$ python3 -q
>>> import numpy as np
>>> from numpy import linalg as LA
>>> np.set_printoptions(precision=2, suppress=True, linewidth=120)
>>> rd = lambda a: np.round(a, 2) + 0
>>> C = np.array([[-5, -1, -2]])
>>> rng = np.random.default_rng(776)
>>> mat = rng.normal(size=(23, 1)) @ C + np.array([0, 3, 1])
>>> rd(mat)
array([[ 4.53,  3.91,  2.81],
       [ 7.53,  4.51,  4.01],
       [-2.5 ,  2.5 ,  0.  ],
       [ 5.73,  4.15,  3.29],
       [ 6.48,  4.3 ,  3.59],
       [ 5.3 ,  4.06,  3.12],
       [-3.16,  2.37, -0.26],
       [ 3.44,  3.69,  2.38],
       [-3.85,  2.23, -0.54],
       [-9.87,  1.03, -2.95],
       [ 6.99,  4.4 ,  3.8 ],
       [ 8.52,  4.7 ,  4.41],
       [-4.41,  2.12, -0.76],
       [ 7.83,  4.57,  4.13],
       [ 2.29,  3.46,  1.92],
       [ 8.12,  4.62,  4.25],
       [-0.64,  2.87,  0.75],
       [-0.02,  3.  ,  0.99],
       [ 2.75,  3.55,  2.1 ],
       [-1.5 ,  2.7 ,  0.4 ],
       [ 0.07,  3.01,  1.03],
       [-1.02,  2.8 ,  0.59],
       [-4.7 ,  2.06, -0.88]])
>>> # rank 2
>>> cen = mat - mat.mean(axis=0)
>>> left, s, VT = LA.svd(cen, full_matrices=False)
>>> (np.sign(left[:, 0]) == np.sign(left[0, 0])).astype(int)
array([1, 1, 0, 1, 1, 1, 0, 1, 0, 0, 1, 1, 0, 1, 1, 1, 0, 0, 1, 0, 0, 0, 0])
>>> rd(s)
array([26.03,  0.  ,  0.  ])
>>> LA.matrix_rank(cen)
np.int64(1)
>>> np.abs(left[:, 0]).argmax()
np.int64(9)
>>> np.searchsorted(np.cumsum(s ** 2) / (s ** 2).sum(), 0.9) + 1
np.int64(1)
>>> rd(s ** 2 / (s ** 2).sum())
array([1., 0., 0.])
>>> left, s, VT = LA.svd(mat)
>>> np.argmax(s[:-1] / (s[1:] + 1e-6)) + 1
np.int64(2)
>>> out = left[:, :2] @ np.diag(s[:2]) @ VT[:2]
>>> rd(LA.norm(mat - out) / LA.norm(mat))
np.float64(0.0)
>>> LA.matrix_rank(out)
np.int64(2)
>>> z = mat[:, 0] > np.median(mat[:, 0])
>>> f = mat[z].mean(axis=0) - mat[~z].mean(axis=0)
>>> z.astype(int)
array([1, 1, 0, 1, 1, 1, 0, 1, 0, 0, 1, 1, 0, 1, 0, 1, 0, 0, 1, 0, 0, 0, 0])
>>> rd(f)
array([8.55, 1.71, 3.42])
>>> ((mat - mat.mean(axis=0)) @ f > 0).astype(int)
array([1, 1, 0, 1, 1, 1, 0, 1, 0, 0, 1, 1, 0, 1, 1, 1, 0, 0, 1, 0, 0, 0, 0])
>>> np.argsort(-np.abs(f).round(6), kind="stable")
array([0, 2, 1])
>>> rd((((mat - mat.mean(axis=0)) @ f > 0) == z).mean())
np.float64(0.96)
>>> [round(float(x), 2) for x in LA.svd(mat, compute_uv=False)[:3]]
[29.99, 12.6, 0.0]
>>> LA.matrix_rank(mat, rtol=0.1)
np.int64(2)
>>> cen = mat - mat.mean(axis=0)
>>> vecs = LA.svd(cen)[2][:2]
>>> out = cen - cen @ vecs.T @ vecs
>>> rd((cen @ vecs.T).std(axis=0))
array([5.43, 0.  ])
>>> LA.norm(out, axis=1).round(6).argmax()
np.int64(0)
>>> rd(np.diag(vecs.T @ vecs))
array([0.98, 0.04, 0.98])
>>> W0 = np.loadtxt("arr.csv", delimiter=",")
>>> rd(W0)
array([[-0.92, -0.05, -0.36, -0.13],
       [-0.08, -0.8 ,  0.12,  0.59],
       [ 0.03,  0.5 , -0.41,  0.76],
       [-0.38,  0.34,  0.83,  0.24]])
>>> # orthonormal columns
>>> q, Rm = LA.qr(W0)
>>> rd(q @ Rm)
array([[-0.92, -0.05, -0.36, -0.13],
       [-0.08, -0.8 ,  0.12,  0.59],
       [ 0.03,  0.5 , -0.41,  0.76],
       [-0.38,  0.34,  0.83,  0.24]])
>>> q.shape, Rm.shape
((4, 4), (4, 4))
>>> np.allclose(Rm.T @ Rm, W0.T @ W0)
True
>>> rd(Rm)
array([[1., 0., 0., 0.],
       [0., 1., 0., 0.],
       [0., 0., 1., 0.],
       [0., 0., 0., 1.]])
>>> rd(np.abs(np.diag(Rm)))
array([1., 1., 1., 1.])
>>> rd(q)
array([[-0.92, -0.05, -0.36, -0.13],
       [-0.08, -0.8 ,  0.12,  0.59],
       [ 0.03,  0.5 , -0.41,  0.76],
       [-0.38,  0.34,  0.83,  0.24]])
>>> abs(Rm[0, 0]), rd(LA.norm(W0[:, 0]))
(np.float64(1.0), np.float64(1.0))
>>> out = np.array([[2, 3, 0], [1, 3, 1]])
>>> C = np.kron(out, W0)
>>> C.shape
(8, 12)
>>> rd(LA.norm(C, 2)), rd(LA.norm(out, 2) * LA.norm(W0, 2))
(np.float64(4.8), np.float64(4.8))
>>> vec = np.array([3, 3, 3, 3])
>>> rhs = W0 @ vec
>>> b, lr = np.zeros(4), 1 / LA.norm(W0, 2) ** 2
>>> for i in range(8):
...     b -= lr * W0.T @ (W0 @ b - rhs)
...     if i % 2 == 0: print(i, round(LA.norm(W0 @ b - rhs), 2))
... 
0 0.0
2 0.0
4 0.0
6 0.0
>>> rd(LA.cond(W0))
np.float64(1.0)
>>> hat = np.triu(np.array([[2, -1, 0, 1], [-1, -2, 2, 0], [-2, -2, 1, -1], [0, 1, -1, -2]]), 1) + np.eye(4)
>>> out = hat @ W0 @ LA.inv(hat)
>>> rd(LA.det(out))
np.float64(-1.0)
>>> rd(hat @ W0 - W0 @ hat)
array([[-0.3 ,  0.21,  0.82,  0.21],
       [ 0.05,  0.91,  0.78,  1.73],
       [ 0.38, -0.31, -1.82, -0.67],
       [ 0.  , -0.38, -0.67,  1.21]])
>>> rd(np.trace(out)), rd(np.trace(W0))
(np.float64(-1.89), np.float64(-1.89))
>>> A = np.load("out12.npy")
>>> rd(A)
array([[ 0.9 ,  0.27,  0.13],
       [ 0.27,  0.28, -0.36],
       [ 0.13, -0.36,  0.82]])
>>> # null space of dimension 1
>>> rd(np.einsum("ij,ji->", A, A))
np.float64(2.0)
>>> rd(LA.det(A[::-1]))
np.float64(0.0)
>>> rd(np.kron(np.eye(2, dtype=int), A))
array([[ 0.9 ,  0.27,  0.13,  0.  ,  0.  ,  0.  ],
       [ 0.27,  0.28, -0.36,  0.  ,  0.  ,  0.  ],
       [ 0.13, -0.36,  0.82,  0.  ,  0.  ,  0.  ],
       [ 0.  ,  0.  ,  0.  ,  0.9 ,  0.27,  0.13],
       [ 0.  ,  0.  ,  0.  ,  0.27,  0.28, -0.36],
       [ 0.  ,  0.  ,  0.  ,  0.13, -0.36,  0.82]])
>>> rd(LA.det(A.T))
np.float64(0.0)
>>> rd(LA.eigvals(A).sum().real)
np.float64(2.0)
>>> rd(np.poly(A))
array([ 1., -2.,  1.,  0.])
>>> left, s, VT = LA.svd(A)
>>> rd(s)
array([1., 1., 0.])
>>> out = left[:, :2] @ np.diag(s[:2]) @ VT[:2]
>>> LA.matrix_rank(A, rtol=0.05)
np.int64(2)
>>> rd(LA.norm(A - out, 2)), rd(s[2])
(np.float64(0.0), np.float64(0.0))
>>> rd(out)
array([[ 0.9 ,  0.27,  0.13],
       [ 0.27,  0.28, -0.36],
       [ 0.13, -0.36,  0.82]])
>>> LA.matrix_rank(out)
np.int64(2)
